$ python3 -q
>>> import numpy as np
>>> import numpy.linalg as la
>>> np.set_printoptions(precision=3, suppress=True, linewidth=120)
>>> E = np.loadtxt("dump.csv", delimiter=",")
>>> print(E)
[[  0.033   5.399   0.786   6.121   6.984]
 [ -0.049  -6.144  -0.886  -6.983  -7.873]
 [ -0.003   1.142   0.198   1.242   1.38 ]
 [  0.082   4.056   0.516   4.709   5.296]
 [  0.028  13.118   1.811  15.025  16.852]
 [ -0.068   8.389   1.164   9.572  10.807]
 [ -0.042   3.272   0.496   3.717   4.271]
 [  0.031   9.77    1.418  11.267  12.658]
 [  0.008  -4.584  -0.621  -5.126  -5.85 ]
 [  0.015   1.667   0.284   1.926   2.193]
 [ -0.019  10.478   1.531  11.922  13.596]
 [ -0.026   3.475   0.424   3.926   4.487]
 [ -0.006  -1.349  -0.276  -1.448  -1.707]
 [ -0.114   1.353   0.102   1.462   1.59 ]
 [  0.018  -0.421  -0.003  -0.507  -0.543]
 [ -0.037   2.029   0.195   2.307   2.593]
 [  0.012  -2.747  -0.469  -3.203  -3.557]
 [ -0.005  -8.237  -1.113  -9.404 -10.628]
 [  0.048  10.246   1.426  11.78   13.21 ]
 [  0.032  -2.211  -0.253  -2.487  -2.765]]
>>> z = E[:, 2] > np.median(E[:, 2])
>>> f = E[z].mean(axis=0) - E[~z].mean(axis=0)
>>> print(f)
[ 0.023  9.104  1.298 10.411 11.771]
>>> left, sv = la.svd(E)
Traceback (most recent call last):
  File "<python-input-8>", line 1, in <module>
    left, sv = la.svd(E)
    ^^^^^^^^
ValueError: too many values to unpack (expected 2)
>>> left, sv, vt = la.svd(E, full_matrices=False)
>>> print(np.round(left.T @ left, 3) + 0)
[[1. 0. 0. 0. 0.]
 [0. 1. 0. 0. 0.]
 [0. 0. 1. 0. 0.]
 [0. 0. 0. 1. 0.]
 [0. 0. 0. 0. 1.]]
>>> print(np.round(vt @ vt.T, 3) + 0)
[[1. 0. 0. 0. 0.]
 [0. 1. 0. 0. 0.]
 [0. 0. 1. 0. 0.]
 [0. 0. 0. 1. 0.]
 [0. 0. 0. 0. 1.]]
>>> print(left.shape, sv.shape, vt.shape)
(20, 5) (5,) (5, 5)
>>> print(np.cumsum(sv ** 2) / np.sum(sv ** 2))
[1. 1. 1. 1. 1.]
>>> print(sv)
[55.503  0.266  0.217  0.151  0.122]
>>> print(np.allclose(left * sv @ vt, E))
True
>>> print(sv / sv[0])
[1.    0.005 0.004 0.003 0.002]
>>> print(np.round(left.T @ E @ vt.T, 3) + 0)
[[55.503  0.     0.     0.     0.   ]
 [ 0.     0.266  0.     0.     0.   ]
 [ 0.     0.     0.217  0.     0.   ]
 [ 0.     0.     0.     0.151  0.   ]
 [ 0.     0.     0.     0.     0.122]]
>>> A2 = np.c_[E[:, :2] @ np.array([[3, 6], [7, 7]]), np.array([0, 5, 1, 1, 4, 1, 5, 0, 5, 2, 1, 3, 1, 1, 4, 0, 4, 5, 4, 0])]
>>> print(A2)
[[ 37.892  37.991   0.   ]
 [-43.155 -43.302   5.   ]
 [  7.985   7.976   1.   ]
 [ 28.638  28.884   1.   ]
 [ 91.91   91.994   4.   ]
 [ 58.519  58.315   1.   ]
 [ 22.778  22.652   5.   ]
 [ 68.483  68.576   0.   ]
 [-32.064 -32.04    5.   ]
 [ 11.714  11.759   2.   ]
 [ 73.289  73.232   1.   ]
 [ 24.247  24.169   3.   ]
 [ -9.461  -9.479   1.   ]
 [  9.129   8.787   1.   ]
 [ -2.893  -2.839   4.   ]
 [ 14.092  13.981   0.   ]
 [-19.193 -19.157   4.   ]
 [-57.674 -57.689   5.   ]
 [ 71.866  72.01    4.   ]
 [-15.381 -15.285   0.   ]]
>>> print(la.matrix_rank(np.c_[E, A2]))
6
>>> print(np.round(la.lstsq(E, A2[:, 0])[0], 3) + 0)
[3. 7. 0. 0. 0.]
>>> M = 5 * np.eye(9) + np.eye(9, k=1)
>>> print(M)
[[5. 1. 0. 0. 0. 0. 0. 0. 0.]
 [0. 5. 1. 0. 0. 0. 0. 0. 0.]
 [0. 0. 5. 1. 0. 0. 0. 0. 0.]
 [0. 0. 0. 5. 1. 0. 0. 0. 0.]
 [0. 0. 0. 0. 5. 1. 0. 0. 0.]
 [0. 0. 0. 0. 0. 5. 1. 0. 0.]
 [0. 0. 0. 0. 0. 0. 5. 1. 0.]
 [0. 0. 0. 0. 0. 0. 0. 5. 1.]
 [0. 0. 0. 0. 0. 0. 0. 0. 5.]]
>>> A2 = M[0, 0] * M[1:] - np.outer(M[1:, 0], M[0])
>>> print(A2)
[[ 0. 25.  5.  0.  0.  0.  0.  0.  0.]
 [ 0.  0. 25.  5.  0.  0.  0.  0.  0.]
 [ 0.  0.  0. 25.  5.  0.  0.  0.  0.]
 [ 0.  0.  0.  0. 25.  5.  0.  0.  0.]
 [ 0.  0.  0.  0.  0. 25.  5.  0.  0.]
 [ 0.  0.  0.  0.  0.  0. 25.  5.  0.]
 [ 0.  0.  0.  0.  0.  0.  0. 25.  5.]
 [ 0.  0.  0.  0.  0.  0.  0.  0. 25.]]
>>> print(M[:, 0] / M[0, 0])
[1. 0. 0. 0. 0. 0. 0. 0. 0.]
>>> print(np.flatnonzero(~A2.round(6).any(axis=1)))
[]
>>> print(la.matrix_rank(A2), la.matrix_rank(M))
8 9
>>> rng = np.random.default_rng(9424)
>>> X = rng.normal(size=(29, 3)) + 5 * np.array([-2, -3, 1])
>>> print(X)
[[-10.646 -16.499   4.223]
 [-10.646 -16.157   4.177]
 [ -7.79  -15.192   5.077]
 [ -9.892 -15.683   7.3  ]
 [-10.321 -14.832   5.482]
 [ -8.193 -13.735   5.259]
 [ -9.681 -15.541   5.834]
 [-11.426 -13.674   4.502]
 [-10.127 -15.722   4.458]
 [-11.991 -15.198   5.163]
 [-11.105 -14.814   4.684]
 [-11.023 -14.052   3.141]
 [ -9.433 -14.491   5.556]
 [ -9.971 -16.683   3.675]
 [ -8.534 -13.598   4.968]
 [ -8.788 -15.023   3.734]
 [-11.421 -14.158   5.686]
 [ -9.672 -15.342   4.892]
 [ -8.461 -15.636   5.575]
 [-10.852 -13.78    4.185]
 [-12.249 -14.572   6.286]
 [ -9.742 -15.094   5.605]
 [-10.653 -14.977   4.806]
 [ -8.671 -13.579   6.997]
 [-10.04  -14.913   2.958]
 [-10.86  -14.798   3.903]
 [ -8.703 -14.435   4.359]
 [-11.483 -14.653   4.168]
 [-10.61  -15.055   5.211]]
>>> left, sv, vt = la.svd(X)
>>> print(np.argmax(sv[:-1] / (sv[1:] + 1e-6)) + 1)
1
>>> A2 = left[:, :1] @ np.diag(sv[:1]) @ vt[:1]
>>> print(np.round(np.abs(X - A2).max(), 3))
2.446
>>> z = X[:, 0] > np.median(X[:, 0])
>>> f = X[z].mean(axis=0) - X[~z].mean(axis=0)
>>> print(((X - X.mean(axis=0)) @ f > 0).astype(int))
[0 0 1 1 0 1 1 0 0 0 0 0 1 0 1 1 0 1 1 0 0 1 0 1 0 0 1 0 0]
>>> Ac = X - X.mean(axis=0)
>>> V = la.svd(Ac)[2][:1]
>>> A2 = Ac - Ac @ V.T @ V
>>> print(np.cov(Ac @ V.T, rowvar=False))
1.4634378534139383
>>> print((Ac @ V.T).std(axis=0))
[1.189]
>>> x0 = np.array([0, 1, 1])
>>> h1 = np.maximum(X @ x0, 0)
>>> print(X.T @ h1)
[0. 0. 0.]
>>> print(np.tanh(X @ x0))
[-1. -1. -1. -1. -1. -1. -1. -1. -1. -1. -1. -1. -1. -1. -1. -1. -1. -1. -1. -1. -1. -1. -1. -1. -1. -1. -1. -1. -1.]
>>> P = X @ la.solve(X.T @ X, X.T)
>>> print(round(float(np.trace(P)), 3))
3.0
>>> F = np.load("case0.npy")
>>> print(F)
[[0 8 0 8]
 [3 3 3 3]
 [0 8 0 8]
 [3 3 3 3]]
>>> print(np.round(F @ la.pinv(F) @ F, 3) + 0)
[[0. 8. 0. 8.]
 [3. 3. 3. 3.]
 [0. 8. 0. 8.]
 [3. 3. 3. 3.]]
>>> print(np.abs(np.diag(la.qr(F)[1])) > 1e-9)
[ True  True False False]
>>> print(np.allclose(F[:-1].T @ la.lstsq(F[:-1].T, F[-1])[0], F[-1]))
True
>>> t3 = np.stack([F, 5 * F, F[::-1]])
>>> print(la.det(t3))
[0. 0. 0.]
>>> print(la.matrix_rank(t3))
[2 2 2]
>>> print(t3.shape)
(3, 4, 4)
>>> arr = np.load("m.npy")
>>> print(arr)
[[-0.2   -0.7    0.1   -0.412  0.3  ]
 [ 0.5   -0.1    1.3    1.005 -1.9  ]
 [ 0.1   -0.8   -0.1    0.205  0.6  ]
 [-1.7    0.8   -0.7   -3.397 -0.8  ]
 [ 0.8   -0.7   -0.8    1.594 -0.2  ]
 [-0.5   -0.5   -1.    -1.001 -1.4  ]
 [-1.     1.2   -1.4   -2.006 -0.7  ]
 [-2.6    0.     1.7   -5.198  0.8  ]
 [ 0.4   -0.3    1.6    0.788  0.   ]
 [ 0.9   -0.7    0.1    1.794  0.8  ]]
>>> z = arr[:, 4] > np.median(arr[:, 4])
>>> f = arr[z].mean(axis=0) - arr[~z].mean(axis=0)
>>> print(((arr - arr.mean(axis=0)) @ f > 0).astype(int))
[1 0 1 0 0 0 0 1 1 1]
>>> print(np.argsort(-np.abs(f).round(6), kind="stable"))
[4 2 1 3 0]
>>> def softmax(z):
...     e = np.exp(z - z.max(axis=-1, keepdims=True))
...     return e / e.sum(axis=-1, keepdims=True)
... 
>>> print(softmax(arr[9] + 5))
[0.2   0.04  0.09  0.489 0.181]
>>> print(softmax(arr).sum(axis=1))
[1. 1. 1. 1. 1. 1. 1. 1. 1. 1.]
>>> S = arr @ arr.T / np.sqrt(5)
>>> print(softmax(S)[9] @ arr)
[ 0.657 -0.614  0.099  1.308  0.223]
>>> A2 = np.c_[arr[:, :3] @ np.array([[2, 3, 0], [1, 3, 2], [1, 3, 2]]), np.array([1, -2, -5, 9, -3, 7, 4, 5, -8, 6])]
>>> print(A2)
[[-1.  -2.4 -1.2  1. ]
 [ 2.2  5.1  2.4 -2. ]
 [-0.7 -2.4 -1.8 -5. ]
 [-3.3 -4.8  0.2  9. ]
 [ 0.1 -2.1 -3.  -3. ]
 [-2.5 -6.  -3.   7. ]
 [-2.2 -3.6 -0.4  4. ]
 [-3.5 -2.7  3.4  5. ]
 [ 2.1  5.1  2.6 -8. ]
 [ 1.2  0.9 -1.2  6. ]]
>>> print(la.matrix_rank(A2))
3
>>> mat = np.loadtxt("a.csv", delimiter=",")
>>> print(mat)
[[ 3.  0.  3.  1. -2.]
 [ 3.  3. -3.  3.  1.]
 [-1. -1.  3.  3. -2.]
 [ 3.  0. -3. -1.  0.]
 [ 1. -2. -3.  1.  0.]
 [ 0.  3. -2.  3.  2.]
 [ 0.  1.  2.  3.  2.]
 [12.  9. -6. 10.  1.]]
>>> x0 = np.array([1, -2, -1, -2, 1])
>>> y = mat @ x0
>>> coef, lr = np.zeros(5), 1 / la.norm(mat, 2) ** 2
>>> for i in range(30):
...     coef -= lr * mat.T @ (mat @ coef - y)
...     if i % 5 == 0: print(i, round(la.norm(mat @ coef - y), 3))
... 
0 16.345
5 9.21
10 5.746
15 4.131
20 3.382
25 3.004
>>> print(round(float(la.cond(mat)), 3))
10.602
>>> A2 = mat / la.norm(mat, axis=1, keepdims=True)
>>> gram = A2 @ A2.T
>>> print(np.round(np.degrees(np.arccos(np.clip(gram[4, 1], -1, 1))), 3))
67.541
>>> print(gram[4])
[-0.269  0.382 -0.264  0.652  1.     0.152 -0.304  0.299]
>>> left, sv, vt = la.svd(mat, full_matrices=False)
>>> print(np.allclose(left * sv @ vt, mat))
True
>>> print(np.round(vt @ vt.T, 3) + 0)
[[1. 0. 0. 0. 0.]
 [0. 1. 0. 0. 0.]
 [0. 0. 1. 0. 0.]
 [0. 0. 0. 1. 0.]
 [0. 0. 0. 0. 1.]]
>>> print(np.abs(vt[0]))
[0.611 0.474 0.345 0.525 0.082]
>>> print(sv)
[20.558  7.339  5.613  3.503  1.939]
>>> print(sv / sv[0])
[1.    0.357 0.273 0.17  0.094]
>>> print(np.abs(left[:, 0]).round(6).argmax())
7
>>> print((sv > 1e-8).sum())
5
>>> x0 = np.array([0, 0, 1, 0, 1])
>>> y = mat @ x0
>>> print(np.round(la.solve(mat.T @ mat, mat.T @ y), 3) + 0)
[0. 0. 1. 0. 1.]
>>> print(np.round(la.pinv(mat) @ mat, 3) + 0)
[[1. 0. 0. 0. 0.]
 [0. 1. 0. 0. 0.]
 [0. 0. 1. 0. 0.]
 [0. 0. 0. 1. 0.]
 [0. 0. 0. 0. 1.]]
>>> print(y)
[ 1. -2.  1. -3. -3.  0.  4. -5.]
>>> y = y + 0.05 * rng.normal(size=8)
>>> print(y)
[ 1.037 -2.084  0.941 -3.011 -3.012  0.056  4.02  -4.989]
>>> coef, *_ = la.lstsq(mat, y)
>>> print(np.round(mat.T @ (y - mat @ coef), 3) + 0)
[0. 0. 0. 0. 0.]
>>> print(coef.round())
[ 0.  0.  1. -0.  1.]
>>> print(coef)
[ 0.008  0.002  1.01  -0.007  1.018]
>>> print([round(float(la.norm(la.solve(mat.T @ mat + lam * np.eye(5), mat.T @ y))), 2) for lam in (0, 1, 10, 100)])
[1.43, 1.26, 0.81, 0.33]
>>> A = np.load("out6.npy")
>>> print(A)
[[5. 1. 0. 0.]
 [0. 5. 1. 0.]
 [0. 0. 5. 1.]
 [0. 0. 0. 5.]]
>>> A2 = A / la.norm(A, axis=1, keepdims=True)
>>> gram = A2 @ A2.T
>>> print(np.degrees(np.arccos(np.clip(gram[3, 1], -1, 1))))
90.0
>>> print(gram[3])
[0.    0.    0.196 1.   ]
>>> theta = np.radians(15)
>>> R = np.eye(4)
>>> R[3, 3] = R[2, 2] = np.cos(theta)
>>> R[3, 2], R[2, 3] = -np.sin(theta), np.sin(theta)
>>> print(R)
[[ 1.     0.     0.     0.   ]
 [ 0.     1.     0.     0.   ]
 [ 0.     0.     0.966  0.259]
 [ 0.     0.    -0.259  0.966]]
>>> A2 = A @ R.T
>>> print(la.svd(A, compute_uv=False), la.svd(A2, compute_uv=False))
[5.828 5.361 4.747 4.214] [5.828 5.361 4.747 4.214]
>>> print(round(float(la.det(R)), 3), round(float(np.trace(R)), 3))
1.0 3.932
>>> print(np.allclose(la.norm(A, axis=1), la.norm(A2, axis=1)))
True
>>> W0 = np.vander(np.arange(4) - 3, 4, increasing=True)
>>> print(W0)
[[  1  -3   9 -27]
 [  1  -2   4  -8]
 [  1  -1   1  -1]
 [  1   0   0   0]]
>>> print(np.round(la.norm(W0, 2) / la.norm(W0), 3))
0.997
>>> print(la.cond(W0) > 100)
True
>>> print(la.matrix_rank(W0, rtol=0.1))
1
>>> print(np.einsum("ij,ji->", W0, W0))
-44
>>> print(round(float(la.det(W0[::-1])), 3))
12.0
>>> print(np.kron(np.eye(2, dtype=int), W0))
[[  1  -3   9 -27   0   0   0   0]
 [  1  -2   4  -8   0   0   0   0]
 [  1  -1   1  -1   0   0   0   0]
 [  1   0   0   0   0   0   0   0]
 [  0   0   0   0   1  -3   9 -27]
 [  0   0   0   0   1  -2   4  -8]
 [  0   0   0   0   1  -1   1  -1]
 [  0   0   0   0   1   0   0   0]]
>>> print(np.einsum("ii->", W0))
0
>>> print(round(float(la.det(2 * W0)), 3), np.round(la.det(W0), 3))
192.0 12.0
>>> print(np.round(la.det(W0.T), 3))
12.0
>>> print(np.round(np.poly(W0), 3) + 0)
[ 1.  0. 22. 10. 12.]
>>> print(la.eigvals(W0))
[ 0.237+4.649j  0.237-4.649j -0.237+0.705j -0.237-0.705j]
